In [1]: import numpy as np

In [2]: np.set_printoptions(precision=3, suppress=True, linewidth=120)

In [3]: rnd = lambda a: np.round(a, 3) + 0

In [4]: X = np.loadtxt("run14.csv", delimiter=",")

In [5]: X
Out[5]: 
array([[-2.,  1.,  0.,  0.,  0.,  0.],
       [ 0., -2.,  1.,  0.,  0.,  0.],
       [ 0.,  0., -2.,  1.,  0.,  0.],
       [ 0.,  0.,  0., -2.,  1.,  0.],
       [ 0.,  0.,  0.,  0., -2.,  1.],
       [ 0.,  0.,  0.,  0.,  0., -2.]])

In [6]: # triangular: eigenvalues sit on the diagonal

In [7]: vec = np.array([-1, 0, 0, 2, 0, 1])

In [8]: X @ vec
Out[8]: array([ 2.,  0.,  2., -4.,  1., -2.])

In [9]: np.sign((X @ vec).round(6))
Out[9]: array([ 1.,  0.,  1., -1.,  1., -1.])

In [10]: (X * vec).sum(axis=1)
Out[10]: array([ 2.,  0.,  2., -4.,  1., -2.])

In [11]: (X @ vec).argmax()
Out[11]: np.int64(0)

In [12]: np.einsum("ij,j->i", X, vec)
Out[12]: array([ 2.,  0.,  2., -4.,  1., -2.])

In [13]: X @ np.ones(6)
Out[13]: array([-1., -1., -1., -1., -1., -2.])

In [14]: f = np.array([0, 1, 3, 1, 2, 1])

In [15]: out = X + np.outer(f, np.eye(6)[2])

In [16]: np.linalg.matrix_rank(np.linalg.inv(out) - np.linalg.inv(X), tol=1e-8)
Out[16]: np.int64(1)

In [17]: rnd(np.linalg.det(out) / np.linalg.det(X)), rnd(1 + np.linalg.solve(X, f)[2])
Out[17]: (np.float64(-1.063), np.float64(-1.062))

In [18]: F = np.loadtxt("arr.csv", delimiter=",")

In [19]: F
Out[19]: 
array([[ 0., -3., -5.,  0.,  2., -4.],
       [ 0.,  0., -2., -5.,  3., -3.],
       [ 0.,  0.,  0.,  0.,  0.,  3.],
       [ 0.,  0.,  0.,  0.,  0.,  1.],
       [ 0.,  0.,  0.,  0.,  0.,  0.],
       [ 0.,  0.,  0.,  0.,  0.,  0.]])

In [20]: Uu, sig, VT = np.linalg.svd(F)

In [21]: evecs = VT[:(sig > 1e-8).sum()]

In [22]: rng = np.random.default_rng(937335)

In [23]: vec = F[3] + -1 * F[0] + rng.integers(2) * np.eye(6)[2]

In [24]: vec
Out[24]: array([ 0.,  3.,  6.,  0., -2.,  5.])

In [25]: np.allclose(evecs.T @ evecs @ vec, vec)
Out[25]: False

In [26]: rnd(np.diag(evecs.T @ evecs))
Out[26]: array([0.   , 0.288, 0.658, 0.8  , 0.254, 1.   ])

In [27]: m1 = np.array([[0, 1, 0], [1, 0, 0], [0, 0, 0]])

In [28]: m1
Out[28]: 
array([[0, 1, 0],
       [1, 0, 0],
       [0, 0, 0]])

In [29]: np.trace(m1 @ m1 @ m1) // 6
Out[29]: np.int64(0)

In [30]: m1 @ m1
Out[30]: 
array([[1, 0, 0],
       [0, 1, 0],
       [0, 0, 0]])

In [31]: m1.sum(axis=0)
Out[31]: array([1, 1, 0])

In [32]: L = np.diag(m1.sum(axis=1)) - m1

In [33]: (np.linalg.eigvalsh(L) < 1e-8).sum()
Out[33]: np.int64(2)

In [34]: rnd(np.linalg.eigvalsh(L))
Out[34]: array([0., 0., 2.])

In [35]: round(np.linalg.det(L[1:, 1:]))
Out[35]: 0

In [36]: L @ np.ones(3)
Out[36]: array([0., 0., 0.])

In [37]: rnd(np.abs(np.linalg.eigvals(X)).max())
Out[37]: np.float64(2.0)

In [38]: np.allclose(X @ X.T, X.T @ X)
Out[38]: False

In [39]: X @ X
Out[39]: 
array([[ 4., -4.,  1.,  0.,  0.,  0.],
       [ 0.,  4., -4.,  1.,  0.,  0.],
       [ 0.,  0.,  4., -4.,  1.,  0.],
       [ 0.,  0.,  0.,  4., -4.,  1.],
       [ 0.,  0.,  0.,  0.,  4., -4.],
       [ 0.,  0.,  0.,  0.,  0.,  4.]])

In [40]: M = np.array([[-3, -1, 2, 1, 2],
    ...:     [0, 0, -3, 3, 1],
    ...:     [3, 3, 0, 3, 0],
    ...:     [2, 0, -3, 0, 3]])

In [41]: out = np.array([[6, 4, 3], [8, 9, 7]])

In [42]: C = np.kron(out, M)

In [43]: rnd(np.linalg.norm(C, 2)), rnd(np.linalg.norm(out, 2) * np.linalg.norm(M, 2))
Out[43]: (np.float64(105.658), np.float64(105.658))

In [44]: vec = np.array([0, -3, -2, 0, -2])

In [45]: (M * vec).sum(axis=1)
Out[45]: array([-5,  4, -9,  0])

In [46]: M @ (2 * vec)
Out[46]: array([-10,   8, -18,   0])

In [47]: (M @ vec).argmax()
Out[47]: np.int64(1)

In [48]: M @ np.ones(5)
Out[48]: array([1., 1., 9., 2.])

In [49]: M @ np.eye(5)[3]
Out[49]: array([1., 3., 3., 0.])

In [50]: np.sign((M @ vec).round(6))
Out[50]: array([-1,  1, -1,  0])

In [51]: np.linalg.norm(M @ vec) <= np.linalg.norm(M, 2) * np.linalg.norm(vec) + 1e-9
Out[51]: np.True_

In [52]: M * vec
Out[52]: 
array([[ 0,  3, -4,  0, -4],
       [ 0,  0,  6,  0, -2],
       [ 0, -9,  0,  0,  0],
       [ 0,  0,  6,  0, -6]])

In [53]: rnd(np.linalg.norm(M, 2))
Out[53]: np.float64(6.659)

In [54]: f = np.array([2, 3])

In [55]: np.polyval(f, M[1])
Out[55]: array([ 3,  3, -3,  9,  5])

In [56]: np.cross(M[1, :3], M[3, :3])
Out[56]: array([ 0, -6,  0])

In [57]: np.correlate(M[1], M[3], "full")
Out[57]: array([ 0,  0, -9,  9, 12, -9, -9,  6,  2])

In [58]: np.array([np.convolve(row, f, "same") for row in M])
Out[58]: 
array([[ -6, -11,   1,   8,   7],
       [  0,   0,  -6,  -3,  11],
       [  6,  15,   9,   6,   9],
       [  4,   6,  -6,  -9,   6]])

In [59]: E = np.loadtxt("mat.csv", delimiter=",")

In [60]: E
Out[60]: 
array([[15.309, 24.656, 45.905],
       [15.102, 24.154, 44.05 ],
       [15.588, 23.948, 46.353],
       [14.461, 25.187, 46.714],
       [13.292, 24.883, 47.178],
       [16.172, 25.697, 44.925],
       [15.407, 25.865, 44.685],
       [13.737, 22.831, 44.868],
       [16.037, 24.291, 43.998],
       [14.221, 26.077, 44.612],
       [14.799, 24.711, 44.98 ],
       [15.344, 23.757, 45.311],
       [14.631, 25.744, 43.934],
       [14.749, 24.911, 44.061],
       [16.047, 24.414, 46.005],
       [13.677, 24.803, 46.112],
       [15.039, 24.054, 45.205],
       [17.134, 26.69 , 43.847]])

In [61]: Xs = (E - E.mean(axis=0)) / E.std(axis=0)

In [62]: rnd(Xs.std(axis=0))
Out[62]: array([1., 1., 1.])

In [63]: c = np.linalg.lstsq(np.delete(Xs, 2, axis=1), Xs[:, 2])[0]

In [64]: rnd(c)
Out[64]: array([-0.351, -0.154])

In [65]: rnd(1 - np.var(Xs[:, 2] - np.delete(Xs, 2, axis=1) @ c))
Out[65]: np.float64(0.177)

In [66]: out = np.c_[E[:, :1] @ np.array([[0]]), np.array([1, 2, 2, 3, 2, 0, 0, 3, 2, 2, 0, 0, 3, 2, 2, 1, 3, 3])]

In [67]: out
Out[67]: 
array([[0., 1.],
       [0., 2.],
       [0., 2.],
       [0., 3.],
       [0., 2.],
       [0., 0.],
       [0., 0.],
       [0., 3.],
       [0., 2.],
       [0., 2.],
       [0., 0.],
       [0., 0.],
       [0., 3.],
       [0., 2.],
       [0., 2.],
       [0., 1.],
       [0., 3.],
       [0., 3.]])

In [68]: rnd(np.linalg.norm(out - E @ np.linalg.lstsq(E, out)[0], axis=0))
Out[68]: array([0.   , 4.649])

In [69]: lab = E[:, 2] > np.median(E[:, 2])

In [70]: f = E[lab].mean(axis=0) - E[~lab].mean(axis=0)

In [71]: lab.astype(int)
Out[71]: array([1, 0, 1, 1, 1, 0, 0, 0, 0, 0, 1, 1, 0, 0, 1, 1, 1, 0])

In [72]: ((E - E.mean(axis=0)) @ f > 0).astype(int)
Out[72]: array([1, 0, 1, 1, 1, 0, 0, 1, 0, 0, 0, 1, 0, 0, 1, 1, 1, 0])

In [73]: Xs = E - E.mean(axis=0)

In [74]: evecs = np.linalg.svd(Xs)[2][:1]

In [75]: out = Xs - Xs @ evecs.T @ evecs

In [76]: rnd(np.cov(Xs @ evecs.T, rowvar=False))
Out[76]: np.float64(1.58)

In [77]: P = E @ np.linalg.solve(E.T @ E, E.T)

In [78]: rnd(P @ E[:, 1])
Out[78]: 
array([24.656, 24.154, 23.948, 25.187, 24.883, 25.697, 25.865, 22.831, 24.291, 26.077, 24.711, 23.757, 25.744, 24.911,
       24.414, 24.803, 24.054, 26.69 ])

In [79]: rnd(np.trace(P))
Out[79]: np.float64(3.0)

In [80]: np.allclose(P @ P, P)
Out[80]: True

In [81]: K = np.load("sample16.npy")

In [82]: K
Out[82]: 
array([[-0.319, -0.658,  0.976, -1.   ,  0.967],
       [ 0.961, -0.89 , -0.988, -0.804,  0.92 ],
       [ 0.47 , -0.982,  0.896,  0.986,  0.981],
       [-0.917,  0.515,  0.993,  0.371, -0.414],
       [-0.264,  0.869, -0.793,  0.493, -0.941],
       [-0.762,  0.273,  0.974, -0.974,  0.345],
       [ 0.04 ,  0.964, -0.992,  0.953, -0.995],
       [ 0.843, -0.485, -0.975,  0.397,  0.282],
       [-0.611,  0.611,  0.762, -0.983, -0.207],
       [-0.623,  0.92 ,  0.11 , -0.999, -0.778],
       [ 0.969, -0.757, -0.998,  0.558,  0.558],
       [ 0.953, -0.867, -0.989, -0.09 ,  0.851],
       [-0.972,  0.967,  0.989, -0.988, -0.912],
       [ 0.1  , -0.493,  0.623, -0.99 ,  0.848],
       [-0.06 ,  0.735, -0.749, -0.397, -0.797],
       [-0.91 ,  0.07 ,  0.999, -0.97 ,  0.629]])

In [83]: def softmax(z):
    ...:     e = np.exp(z - z.max(axis=-1, keepdims=True))
    ...:     return e / e.sum(axis=-1, keepdims=True)
    ...: 

In [84]: rnd(softmax(10 * K[15]))
Out[84]: array([0.   , 0.   , 0.976, 0.   , 0.024])

In [85]: rnd(softmax(K[15]))
Out[85]: array([0.062, 0.166, 0.421, 0.059, 0.291])

In [86]: S = K @ K.T / np.sqrt(5)

In [87]: softmax(S).round(6).argmax(axis=1)
Out[87]: array([ 0,  1,  2,  3,  6, 15,  6, 10, 12, 12, 10,  1, 12,  0, 14, 15])

In [88]: lab = K[:, 1] > np.median(K[:, 1])

In [89]: f = K[lab].mean(axis=0) - K[~lab].mean(axis=0)

In [90]: rnd((((K - K.mean(axis=0)) @ f > 0) == lab).mean())
Out[90]: np.float64(0.938)

In [91]: lab.astype(int)
Out[91]: array([0, 0, 0, 1, 1, 1, 1, 0, 1, 1, 0, 0, 1, 0, 1, 0])

In [92]: rnd(f)
Out[92]: array([-0.904,  1.364,  0.219, -0.076, -1.342])

In [93]: np.argsort(-np.abs(f).round(6), kind="stable")
Out[93]: array([1, 4, 0, 2, 3])
